$ python3 -q
>>> import numpy as np
>>> np.set_printoptions(precision=2, suppress=True, linewidth=100)
>>> def rd(a):
...     return np.round(a, 2) + 0
... 
>>> arr = np.loadtxt("out17.csv", delimiter=",")
>>> arr
array([[ -6.92,   3.27, -23.45],
       [ -0.66, -11.76,  -0.43],
       [  3.04,   1.21, -16.11],
       [ -0.58,  -9.52, -20.77],
       [ -5.91,   5.27,   6.76],
       [  5.47, -20.64,  16.31],
       [ -8.95, -20.41,  10.87],
       [ -8.56,  11.85,  12.18],
       [ -4.8 ,   6.14, -28.01],
       [  2.66,  -2.61,   6.49],
       [ -7.71,  25.22, -20.79],
       [  3.69,  -2.09,  31.48],
       [  2.65,   5.87,   5.13],
       [ -6.69,   7.24, -17.99],
       [  0.86, -14.57,  42.18],
       [  3.99,  -4.17, -17.5 ],
       [ -8.24, -12.45,  -4.15],
       [ -7.86,  11.82, -37.93],
       [  7.  ,   2.34,  24.49]])
>>> P = arr @ np.linalg.solve(arr.T @ arr, arr.T)
>>> np.linalg.matrix_rank(np.eye(19) - P)
np.int64(16)
>>> Xc = arr - arr.mean(axis=0)
>>> Uu, sigma, vt = np.linalg.svd(Xc, full_matrices=False)
>>> np.searchsorted(np.cumsum(sigma ** 2) / (sigma ** 2).sum(), 0.9) + 1
np.int64(2)
>>> np.linalg.matrix_rank(Xc)
np.int64(3)
>>> np.abs(Uu[:, 0]).argmax()
np.int64(14)
>>> rd(np.abs(vt[-1]))
array([0.99, 0.09, 0.09])
>>> rd((sigma ** 2).sum() ** 2 / (sigma ** 4).sum())
np.float64(1.5)
>>> (np.sign(Uu[:, 0]) == np.sign(Uu[0, 0])).astype(int)
array([1, 0, 1, 1, 0, 0, 0, 0, 1, 0, 1, 0, 0, 1, 0, 1, 0, 1, 0])
>>> rd(vt[0] * np.sign(vt[0, np.abs(vt[0]).argmax()]))
array([ 0.12, -0.3 ,  0.95])
>>> rd(sigma ** 2 / (sigma ** 2).sum())
array([0.8 , 0.16, 0.04])
>>> other = np.c_[arr[:, :1] @ np.array([[-1]]), np.array([2, 0, 1, 3, 2, 3, 3, 1, 1, 2, 0, 3, 1, 0, 1, 0, 3, 0, 3])]
>>> other
array([[ 6.92,  2.  ],
       [ 0.66,  0.  ],
       [-3.04,  1.  ],
       [ 0.58,  3.  ],
       [ 5.91,  2.  ],
       [-5.47,  3.  ],
       [ 8.95,  3.  ],
       [ 8.56,  1.  ],
       [ 4.8 ,  1.  ],
       [-2.66,  2.  ],
       [ 7.71,  0.  ],
       [-3.69,  3.  ],
       [-2.65,  1.  ],
       [ 6.69,  0.  ],
       [-0.86,  1.  ],
       [-3.99,  0.  ],
       [ 8.24,  3.  ],
       [ 7.86,  0.  ],
       [-7.  ,  3.  ]])
>>> rd(np.linalg.lstsq(arr, other[:, 0])[0])
array([-1.,  0.,  0.])
>>> np.linalg.matrix_rank(other)
np.int64(2)
>>> F = np.abs(np.array([[2, 1], [-1, 2]])) + np.eye(2)
>>> F = F / F.sum(axis=1, keepdims=True)
>>> F
array([[0.75, 0.25],
       [0.25, 0.75]])
>>> blk = np.stack([F, 2 * F, F[::-1]])
>>> blk.sum(axis=0)
array([[2.5, 1.5],
       [1.5, 2.5]])
>>> rd(np.linalg.norm(blk, axis=(1, 2)))
array([1.12, 2.24, 1.12])
>>> K = np.arange(16).reshape(4, 4) + 3
>>> K
array([[ 3,  4,  5,  6],
       [ 7,  8,  9, 10],
       [11, 12, 13, 14],
       [15, 16, 17, 18]])
>>> rd(np.linalg.det(K))
np.float64(0.0)
>>> (K - K.T) / 2
array([[ 0. , -1.5, -3. , -4.5],
       [ 1.5,  0. , -1.5, -3. ],
       [ 3. ,  1.5,  0. , -1.5],
       [ 4.5,  3. ,  1.5,  0. ]])
>>> np.allclose(K @ K.T, K.T @ K)
False
>>> np.trace(K)
np.int64(42)
>>> rd(np.sort(np.abs(np.linalg.eigvals(K))))
array([ 0.  ,  0.  ,  1.83, 43.83])
>>> K @ K
array([[182, 200, 218, 236],
       [326, 360, 394, 428],
       [470, 520, 570, 620],
       [614, 680, 746, 812]])
>>> np.allclose(K, K.T)
False
>>> np.linalg.matrix_rank(K, rtol=0.1)
np.int64(1)
>>> vec = np.array([-2, -2, 3, -5])
>>> np.linalg.norm(K @ vec) <= np.linalg.norm(K, 2) * np.linalg.norm(vec) + 1e-9
np.True_
>>> K * vec
array([[ -6,  -8,  15, -30],
       [-14, -16,  27, -50],
       [-22, -24,  39, -70],
       [-30, -32,  51, -90]])
>>> np.sign((K @ vec).round(6))
array([-1, -1, -1, -1])
>>> (K * vec).sum(axis=1)
array([ -29,  -53,  -77, -101])
>>> (K @ vec).argmax()
np.int64(0)
>>> np.einsum("ij,j->i", K, vec)
array([ -29,  -53,  -77, -101])
>>> m1 = np.load("a.npy")
>>> m1
array([[ 6.77, -3.21,  6.62],
       [-6.35, -5.12,  5.79],
       [ 0.42, -8.46,  5.32],
       [-6.57,  5.09, -5.56],
       [ 1.3 ,  7.22, -6.8 ],
       [ 9.56,  0.96, -2.79],
       [ 9.88,  0.31,  1.54],
       [ 2.96, -1.65,  9.41],
       [-9.07, -2.12,  3.64],
       [ 8.3 ,  3.46,  4.37],
       [ 3.91, -0.66, -9.18],
       [ 5.94, -7.45, -3.04],
       [ 9.67, -0.12, -2.54],
       [ 1.73, -1.81, -9.68],
       [-3.78, -1.14, -9.19],
       [ 6.46,  7.35,  2.06]])
>>> other = F / np.sqrt((F ** 2).mean(axis=1, keepdims=True))
>>> np.linalg.matrix_rank(F - F.mean(axis=1, keepdims=True))
np.int64(1)
>>> f, v = m1[15], m1[2]
>>> rd(f @ f)
np.float64(100.0)
>>> rd(f @ v)
np.float64(-48.51)
>>> p = (f @ v) / (f @ f) * f
>>> rd(p)
array([-3.13, -3.57, -1.  ])
>>> rd(v - p)
array([ 3.55, -4.89,  6.32])
>>> O, _ = np.linalg.qr(np.array([[0.5, -0.8], [1.2, 0.2], [-0.5, 1.0], [0.4, 1.8]]))
>>> feats = O @ O.T
>>> rd(feats)
array([[ 0.25,  0.26, -0.29, -0.2 ],
       [ 0.26,  0.69, -0.25,  0.29],
       [-0.29, -0.25,  0.33,  0.27],
       [-0.2 ,  0.29,  0.27,  0.73]])
>>> rng = np.random.default_rng(831104)
>>> idx = rng.permutation(4)
>>> idx
array([2, 1, 0, 3])
>>> other = feats[idx][:, idx]
>>> rd(np.trace(other))
np.float64(2.0)
>>> rd(np.diag(other))
array([0.33, 0.69, 0.25, 0.73])
>>> np.allclose(other, feats)
False
>>> rd(np.linalg.det(other)), rd(np.linalg.det(feats[idx]))
(np.float64(0.0), np.float64(0.0))
>>> vec = np.array([2, 1, 1, 1])
>>> rd(feats @ feats @ vec)
array([ 0.28,  1.25, -0.22,  0.89])
>>> rd((vec - feats @ vec) @ (feats @ vec))
np.float64(0.0)
>>> rd(np.eye(4) - feats)
array([[ 0.75, -0.26,  0.29,  0.2 ],
       [-0.26,  0.31,  0.25, -0.29],
       [ 0.29,  0.25,  0.67, -0.27],
       [ 0.2 , -0.29, -0.27,  0.27]])
>>> rd(np.trace(feats))
np.float64(2.0)
>>> np.linalg.lstsq(feats[:-1].T, feats[-1])[2]
np.int32(2)
>>> rd(feats @ np.linalg.pinv(feats) @ feats)
array([[ 0.25,  0.26, -0.29, -0.2 ],
       [ 0.26,  0.69, -0.25,  0.29],
       [-0.29, -0.25,  0.33,  0.27],
       [-0.2 ,  0.29,  0.27,  0.73]])
>>> np.abs(np.diag(np.linalg.qr(feats)[1])) > 1e-9
array([ True,  True, False, False])
>>> rd(np.linalg.det(feats.T))
np.float64(0.0)
>>> rd(np.kron(np.eye(2, dtype=int), feats))
array([[ 0.25,  0.26, -0.29, -0.2 ,  0.  ,  0.  ,  0.  ,  0.  ],
       [ 0.26,  0.69, -0.25,  0.29,  0.  ,  0.  ,  0.  ,  0.  ],
       [-0.29, -0.25,  0.33,  0.27,  0.  ,  0.  ,  0.  ,  0.  ],
       [-0.2 ,  0.29,  0.27,  0.73,  0.  ,  0.  ,  0.  ,  0.  ],
       [ 0.  ,  0.  ,  0.  ,  0.  ,  0.25,  0.26, -0.29, -0.2 ],
       [ 0.  ,  0.  ,  0.  ,  0.  ,  0.26,  0.69, -0.25,  0.29],
       [ 0.  ,  0.  ,  0.  ,  0.  , -0.29, -0.25,  0.33,  0.27],
       [ 0.  ,  0.  ,  0.  ,  0.  , -0.2 ,  0.29,  0.27,  0.73]])
>>> rd(np.linalg.det(feats[::-1]))
np.float64(0.0)
>>> rd(np.einsum("ii->", feats))
np.float64(2.0)
>>> rd(np.poly(feats))
array([ 1., -2.,  1.,  0.,  0.])
>>> E = np.array([[-3, -1, 3], [3, 1, -3], [-6, -2, 6], [-10, -6, -4]])
>>> E
array([[ -3,  -1,   3],
       [  3,   1,  -3],
       [ -6,  -2,   6],
       [-10,  -6,  -4]])
>>> np.linalg.cond(E) > 100
np.True_
>>> np.linalg.matrix_rank(E, rtol=0.1)
np.int64(2)
>>> [round(float(x), 2) for x in np.linalg.svd(E, compute_uv=False)[:3]]
[13.96, 8.44, 0.0]
>>> np.argsort(-np.linalg.norm(E, axis=0).round(6), kind="stable")[:3]
array([0, 2, 1])
>>> rd(np.linalg.norm(E, 2) / np.linalg.norm(E))
np.float64(0.86)
>>> other = np.array([[2, 2, 2], [-2, 2, 0], [1, -2, 0]])
>>> np.linalg.matrix_rank(E @ other)
np.int64(2)
>>> np.einsum("ij->j", E)
array([-16,  -8,   2])
>>> E @ other
array([[ -1, -14,  -6],
       [  1,  14,   6],
       [ -2, -28, -12],
       [-12, -24, -20]])
>>> np.einsum("ik,kj->ij", E, other)
array([[ -1, -14,  -6],
       [  1,  14,   6],
       [ -2, -28, -12],
       [-12, -24, -20]])
>>> np.vstack([E, other.T]).shape
(7, 3)
>>> other = E + rng.integers(-2, 3, (4, 2)) @ rng.integers(-2, 3, (2, 3))
>>> other
array([[-6,  5,  0],
       [ 3,  1,  3],
       [-6, -2,  0],
       [-9, -8, -2]])
>>> np.linalg.matrix_rank(other - E, tol=1e-8)
np.int64(2)
>>> np.abs(other - E).sum(axis=1)
array([12,  6,  6,  5])
